>>> import numpy as np
>>> np.set_printoptions(suppress=True, linewidth=160)
>>> def tidy(a):
...     return np.round(a, 3) + 0
... 
>>> feats = np.load("test18.npy")
>>> feats
array([[0., 0., 8.],
       [3., 0., 2.],
       [0., 0., 3.]])
>>> x = np.array([3, 2, -2])
>>> np.einsum("ij,j->i", feats, x)
array([-16.,   5.,  -6.])
>>> (feats * x).sum(axis=1)
array([-16.,   5.,  -6.])
>>> X = np.load("x.npy")
>>> X
array([[-3,  0,  3,  3],
       [-3, -1,  5,  2],
       [-2,  1,  4,  3],
       [-5,  2,  1,  6],
       [-4,  1,  0,  7],
       [-5,  0,  2,  5],
       [-5,  3,  0,  7],
       [-6,  0,  0,  4],
       [-4,  3,  0,  3],
       [-4,  2, -1,  3]])
>>> t = np.radians(180)
>>> r_ = np.eye(4)
>>> r_[0, 0] = r_[1, 1] = np.cos(t)
>>> r_[0, 1], r_[1, 0] = -np.sin(t), np.sin(t)
>>> tidy(r_)
array([[-1.,  0.,  0.,  0.],
       [ 0., -1.,  0.,  0.],
       [ 0.,  0.,  1.,  0.],
       [ 0.,  0.,  0.,  1.]])
>>> other = X @ r_.T
>>> tidy(np.linalg.svd(X, compute_uv=False)), tidy(np.linalg.svd(other, compute_uv=False))
(array([20.263,  7.108,  3.371,  2.915]), array([20.263,  7.108,  3.371,  2.915]))
>>> np.allclose(np.linalg.norm(X, axis=1), np.linalg.norm(other, axis=1))
True
>>> t3 = np.stack([feats, -3 * feats, feats[::-1]])
>>> t3.sum(axis=0)
array([[  0.,   0., -13.],
       [ -3.,   0.,  -2.],
       [  0.,   0.,   2.]])
>>> tidy(np.linalg.det(t3))
array([0., 0., 0.])
>>> tidy(np.linalg.norm(t3, axis=(1, 2)))
array([ 9.274, 27.821,  9.274])
>>> x = np.array([0, 1, 2, 0])
>>> rhs = X @ x
>>> coef, lr = np.zeros(4), 1 / np.linalg.norm(X, 2) ** 2
>>> for i in range(12):
...     coef -= lr * X.T @ (X @ coef - rhs)
...     if i % 2 == 0: print(i, round(np.linalg.norm(X @ coef - rhs), 3))
... 
0 10.5
2 8.524
4 7.051
6 5.959
8 5.151
10 4.549
>>> tidy(coef)
array([-0.208,  0.035,  1.32 ,  0.221])
>>> x = np.array([-2, 3, 3, 2])
>>> rhs = X @ x
>>> rhs
array([21, 22, 25, 31, 25, 26, 33, 20, 23, 17])
>>> tidy(np.linalg.solve(X.T @ X, X.T @ rhs))
array([-2.,  3.,  3.,  2.])
>>> rng = np.random.default_rng(3840)
>>> rhs = rhs + 0.3 * rng.normal(size=10)
>>> tidy(rhs)
array([20.632, 22.176, 25.2  , 31.364, 25.036, 26.08 , 32.849, 19.898, 22.999, 17.269])
>>> coef, *_ = np.linalg.lstsq(X, rhs)
>>> [round(float(np.linalg.norm(np.linalg.solve(X.T @ X + lam * np.eye(4), X.T @ rhs))), 2) for lam in (0, 1, 10, 100)]
[5.13, 4.94, 4.2, 3.11]
>>> tidy(np.linalg.norm(rhs - X @ coef))
np.float64(0.641)
>>> tidy(X.T @ (rhs - X @ coef))
array([0., 0., 0., 0.])
>>> coef.round()
array([-2.,  3.,  3.,  2.])
>>> lab = rng.permutation(4)
>>> other = X[:, lab] * rng.choice([-1, 1], 4)
>>> other
array([[ 3,  3,  0,  3],
       [ 2,  3, -1,  5],
       [ 3,  2,  1,  4],
       [ 6,  5,  2,  1],
       [ 7,  4,  1,  0],
       [ 5,  5,  0,  2],
       [ 7,  5,  3,  0],
       [ 4,  6,  0,  0],
       [ 3,  4,  3,  0],
       [ 3,  4,  2, -1]])
>>> left, _, VT = np.linalg.svd(X.T @ other)
>>> tidy(np.linalg.lstsq(X, other)[0])
array([[ 0., -1.,  0.,  0.],
       [ 0.,  0.,  1.,  0.],
       [ 0.,  0.,  0.,  1.],
       [ 1.,  0.,  0.,  0.]])
>>> W0 = -3 * np.eye(6) + np.eye(6, k=1)
>>> W0
array([[-3.,  1.,  0.,  0.,  0.,  0.],
       [ 0., -3.,  1.,  0.,  0.,  0.],
       [ 0.,  0., -3.,  1.,  0.,  0.],
       [ 0.,  0.,  0., -3.,  1.,  0.],
       [ 0.,  0.,  0.,  0., -3.,  1.],
       [ 0.,  0.,  0.,  0.,  0., -3.]])
>>> tidy(np.linalg.norm(W0[0], 1)), tidy(np.linalg.norm(W0[0], np.inf))
(np.float64(4.0), np.float64(3.0))
>>> W0[0] @ W0[3]
np.float64(0.0)
>>> tidy(np.linalg.norm(W0, axis=0))
array([3.   , 3.162, 3.162, 3.162, 3.162, 3.162])
>>> other = np.array([[4, 5], [4, 0], [6, 5], [7, 1], [6, 4], [6, 1]])
>>> np.einsum("ik,kj->ji", W0, other)
array([[ -8.,  -6., -11., -15., -12., -18.],
       [-15.,   5., -14.,   1., -11.,  -3.]])
>>> other.T @ W0.T
array([[ -8.,  -6., -11., -15., -12., -18.],
       [-15.,   5., -14.,   1., -11.,  -3.]])
>>> np.vstack([W0, other.T]).shape
(8, 6)
>>> np.einsum("ij->j", W0)
array([-3., -2., -2., -2., -2., -2.])
>>> Q, evecs = np.linalg.qr(W0[:, :1])[0], np.linalg.qr(W0[:, 1:])[0]
>>> sigma = np.linalg.svd(Q.T @ evecs, compute_uv=False)
>>> (sigma > 0.9).sum()
np.int64(0)
>>> tidy(sigma)
array([0.333])
>>> tidy(np.linalg.norm(Q @ Q.T - evecs @ evecs.T, 2))
np.float64(1.0)
>>> tidy(np.degrees(np.arccos(sigma.clip(0, 1))))
array([70.529])
>>> lab = rng.permutation(6)
>>> lab
array([2, 4, 3, 1, 5, 0])
>>> other = W0[lab][:, lab]
>>> tidy(np.linalg.det(other)), tidy(np.linalg.det(W0[lab]))
(np.float64(729.0), np.float64(-729.0))
>>> other
array([[-3.,  0.,  1.,  0.,  0.,  0.],
       [ 0., -3.,  0.,  0.,  1.,  0.],
       [ 0.,  1., -3.,  0.,  0.,  0.],
       [ 1.,  0.,  0., -3.,  0.,  0.],
       [ 0.,  0.,  0.,  0., -3.,  0.],
       [ 0.,  0.,  0.,  1.,  0., -3.]])
